% ipython --no-banner

In [1]: import numpy as np

In [2]: import numpy.linalg as la

In [3]: np.set_printoptions(suppress=True, linewidth=160)

In [4]: rnd = lambda a: np.round(a, 2) + 0

In [5]: data = np.array([[-4, 0, 0, 0, 0],
   ...:     [0, 0, 0, 7, 0],
   ...:     [0, 0, 4, 0, 0],
   ...:     [0, 0, 0, 0, 9],
   ...:     [0, -4, 0, 0, 0]])

In [6]: print(data)
[[-4  0  0  0  0]
 [ 0  0  0  7  0]
 [ 0  0  4  0  0]
 [ 0  0  0  0  9]
 [ 0 -4  0  0  0]]

In [7]: print((la.matrix_power((data != 0) + (data.T != 0) + np.eye(5), 5) > 0).astype(int))
[[1 0 0 0 0]
 [0 1 0 1 1]
 [0 0 1 0 0]
 [0 1 0 1 1]
 [0 1 0 1 1]]

In [8]: print(np.flatnonzero(la.matrix_power((data != 0) + (data.T != 0) + np.eye(5), 5)[0]))
[0]

In [9]: print(rnd(np.sort(la.eigvals(data).real)))
[-6.32 -4.    3.16  3.16  4.  ]

In [10]: print(np.trace(data))
0

In [11]: print(rnd(np.sort(np.abs(la.eigvals(data)))))
[4.   4.   6.32 6.32 6.32]

In [12]: print((data + data.T) / 2)
[[-4.   0.   0.   0.   0. ]
 [ 0.   0.   0.   3.5 -2. ]
 [ 0.   0.   4.   0.   0. ]
 [ 0.   3.5  0.   0.   4.5]
 [ 0.  -2.   0.   4.5  0. ]]

In [13]: print((data - data.T) / 2)
[[ 0.   0.   0.   0.   0. ]
 [ 0.   0.   0.   3.5  2. ]
 [ 0.   0.   0.   0.   0. ]
 [ 0.  -3.5  0.   0.   4.5]
 [ 0.  -2.   0.  -4.5  0. ]]

In [14]: print(rnd(la.det(data)))
4032.0

In [15]: print(np.allclose(data, data.T))
False

In [16]: print(np.allclose(data @ data.T, data.T @ data))
False

In [17]: print(rnd(la.svd(data, compute_uv=False)))
[9. 7. 4. 4. 4.]

In [18]: print(rnd(la.norm(data, axis=0)))
[4. 4. 4. 7. 9.]

In [19]: print(data @ data.T)
[[16  0  0  0  0]
 [ 0 49  0  0  0]
 [ 0  0 16  0  0]
 [ 0  0  0 81  0]
 [ 0  0  0  0 16]]

In [20]: m1 = np.loadtxt("arr.csv", delimiter=",")

In [21]: print(m1)
[[-1. -1. -1. -1.]
 [-2. -3. -2. -3.]
 [-1. -1. -1. -1.]
 [-2. -3. -2. -3.]]

In [22]: # rank 2

In [23]: proj = np.triu(np.array([[-2, -5, -4, -3, -5],
    ...:     [-2, -1, -2, -4, -1],
    ...:     [-5, -2, 3, 4, 4],
    ...:     [0, -5, 2, 3, 1],
    ...:     [3, 4, 5, 4, -3]]), 1) + np.eye(5)

In [24]: Y = proj @ data @ la.inv(proj)

In [25]: print(Y)
[[ -4.   0. -32.  81.   0.]
 [  0.   4.   0.  23. -55.]
 [  0. -16. -28.  48.  84.]
 [  0.  -4.  -8.  16.  21.]
 [  0.  -4.  -8.  16.  12.]]

In [26]: print(la.matrix_rank(Y))
5

In [27]: print(rnd(la.det(Y)))
4032.0

In [28]: M = np.array([[3.0, 3.0, 1.0, -2.0, -3.0, 2.0],
    ...:     [0.0, 3.0, 4.0, -3.0, -5.0, -2.0],
    ...:     [0.0, 3.0, -2.0, -1.0, 5.0, -3.0],
    ...:     [0.0, -1.0, -3.0, -3.0, -4.0, 4.0],
    ...:     [0.0, -5.0, 5.0, -3.0, 4.0, 5.0],
    ...:     [0.0, 3.0, 2.0, 4.0, 1.0, 1.0]])

In [29]: print(M)
[[ 3.  3.  1. -2. -3.  2.]
 [ 0.  3.  4. -3. -5. -2.]
 [ 0.  3. -2. -1.  5. -3.]
 [ 0. -1. -3. -3. -4.  4.]
 [ 0. -5.  5. -3.  4.  5.]
 [ 0.  3.  2.  4.  1.  1.]]

In [30]: vec = np.array([0, 0, 1, -2, 1, -1])

In [31]: print((M @ vec).argmax())
4

In [32]: print(M * vec)
[[ 0.  0.  1.  4. -3. -2.]
 [ 0.  0.  4.  6. -5.  2.]
 [ 0.  0. -2.  2.  5.  3.]
 [ 0. -0. -3.  6. -4. -4.]
 [ 0. -0.  5.  6.  4. -5.]
 [ 0.  0.  2. -8.  1. -1.]]

In [33]: print((M * vec).sum(axis=1))
[ 0.  7.  8. -5. 10. -6.]

In [34]: print(np.sign((M @ vec).round(6)))
[ 0.  1.  1. -1.  1. -1.]

In [35]: print(np.einsum("ij,j->i", M, vec))
[ 0.  7.  8. -5. 10. -6.]

In [36]: print(M @ np.eye(6)[0])
[3. 0. 0. 0. 0. 0.]

In [37]: print(rnd(np.sort(np.abs(la.eigvals(M)))))
[3.   5.34 5.34 5.88 8.6  8.95]

In [38]: print(rnd(la.det(M)))
38820.0

In [39]: print(rnd(np.abs(la.eigvals(M)).max()))
8.95

In [40]: print((M + M.T) / 2)
[[ 3.   1.5  0.5 -1.  -1.5  1. ]
 [ 1.5  3.   3.5 -2.  -5.   0.5]
 [ 0.5  3.5 -2.  -2.   5.  -0.5]
 [-1.  -2.  -2.  -3.  -3.5  4. ]
 [-1.5 -5.   5.  -3.5  4.   3. ]
 [ 1.   0.5 -0.5  4.   3.   1. ]]

In [41]: Q, vecs = la.qr(M[:, :3])[0], la.qr(M[:, 3:])[0]

In [42]: sigma = la.svd(Q.T @ vecs, compute_uv=False)

In [43]: print((sigma > 0.9).sum())
0

In [44]: E = np.load("a.npy")

In [45]: print(E)
[[ -0.74   0.25   2.76   1.91  -7.36  -2.7    2.33  -0.22   0.05]
 [  9.39   7.74  10.54   9.68 -10.79 -17.35   8.12  -3.49  -3.88]
 [  3.28   3.27  -0.61   1.75   3.31  -3.17   1.31  -1.41  -1.3 ]
 [ -4.2   -3.27  -4.43  -5.39   3.58   8.07  -3.94   0.01   1.52]
 [  0.49   0.64   0.87   0.01  -1.2    0.23  -0.05  -0.45  -1.17]
 [ -0.8   -2.03  -3.1   -3.22   7.03   4.62  -3.28   0.44   0.41]
 [ -1.58   0.67   2.31   1.84  -9.8   -5.66   2.92  -2.54   0.61]
 [  4.88   4.35   1.06   3.85   3.1   -4.57   2.31   0.21  -1.79]
 [  1.38   1.26  -2.81  -1.31   7.28   3.    -1.28  -0.03  -1.23]
 [ -1.27  -2.98   0.7   -1.85  -0.46   1.35  -2.08   0.25   1.08]
 [ -4.37  -2.66  -4.86  -1.39   3.73   5.27  -2.12   3.55   2.54]
 [ -0.99  -0.96  -1.85  -3.73   2.13   3.34  -1.85  -2.42   0.32]
 [  4.55   4.31   6.57   5.44  -8.26 -10.64   4.5   -2.52  -2.63]
 [ -4.46  -3.13  -6.93  -2.96   7.84  10.49  -3.01   5.     2.99]
 [ -3.64  -5.06  -2.17  -6.77   2.84   8.88  -4.9   -0.57   1.12]
 [ -1.14  -1.15  -0.82  -2.72   0.48   3.03  -1.7   -1.14   0.19]
 [  0.07  -0.17   4.19  -0.17  -7.66  -3.5    0.56  -3.08  -0.98]]

In [46]: print(rnd(la.det(data.T)))
4032.0

In [47]: print(rnd(la.eigvals(data).sum().real))
0.0

In [48]: print(rnd(np.poly(data)))
[    1.     0.   -16.   252.     0. -4032.]

In [49]: print(rnd(la.det(2 * data)), rnd(la.det(data)))
129024.0 4032.0

In [50]: print(np.einsum("ij,ji->", data, data))
32
